$ python -q
>>> import numpy as np
>>> import numpy.linalg as la
>>> np.set_printoptions(suppress=True, linewidth=200)
>>> K = np.load("run11.npy")
>>> print(K)
[[ -6.33   2.06  17.17]
 [ -5.62   4.88  19.05]
 [-12.04 -18.78 -20.64]
 [ -4.61   6.11  19.08]
 [-16.8    1.18  -1.7 ]
 [-10.65 -17.49 -21.2 ]
 [-11.57 -17.66 -19.62]
 [-18.88   1.52  -0.81]
 [-18.23  -0.76  -1.61]
 [-16.41  -0.29  -2.09]
 [-12.32 -19.85 -18.  ]
 [-11.4  -18.88 -20.56]
 [-17.01  -0.36  -2.01]
 [-16.42  -0.76  -1.66]
 [-17.83   0.29  -2.61]
 [ -6.36   3.36  18.15]]
>>> rng = np.random.default_rng(316954)
>>> labels = rng.permutation(3)
>>> Y = K[:, labels] * rng.choice([-1, 1], 3)
>>> print(Y)
[[ -2.06   6.33  17.17]
 [ -4.88   5.62  19.05]
 [ 18.78  12.04 -20.64]
 [ -6.11   4.61  19.08]
 [ -1.18  16.8   -1.7 ]
 [ 17.49  10.65 -21.2 ]
 [ 17.66  11.57 -19.62]
 [ -1.52  18.88  -0.81]
 [  0.76  18.23  -1.61]
 [  0.29  16.41  -2.09]
 [ 19.85  12.32 -18.  ]
 [ 18.88  11.4  -20.56]
 [  0.36  17.01  -2.01]
 [  0.76  16.42  -1.66]
 [ -0.29  17.83  -2.61]
 [ -3.36   6.36  18.15]]
>>> left, _, Vt = la.svd(K.T @ Y)
>>> print(np.round(la.lstsq(K, Y)[0], 2) + 0)
[[ 0. -1.  0.]
 [-1.  0.  0.]
 [ 0.  0.  1.]]
>>> print(labels)
[1 0 2]
>>> X = np.load("dump.npy")
>>> print(X)
[[0 0 8]
 [0 8 0]
 [5 0 0]]
>>> q = X.astype(float).copy()
>>> for j in range(3):
...     q[:, j] -= q[:, :j] @ (q[:, :j].T @ q[:, j])
...     q[:, j] /= la.norm(q[:, j])
... 
>>> print(q.T @ q)
[[1. 0. 0.]
 [0. 1. 0.]
 [0. 0. 1.]]
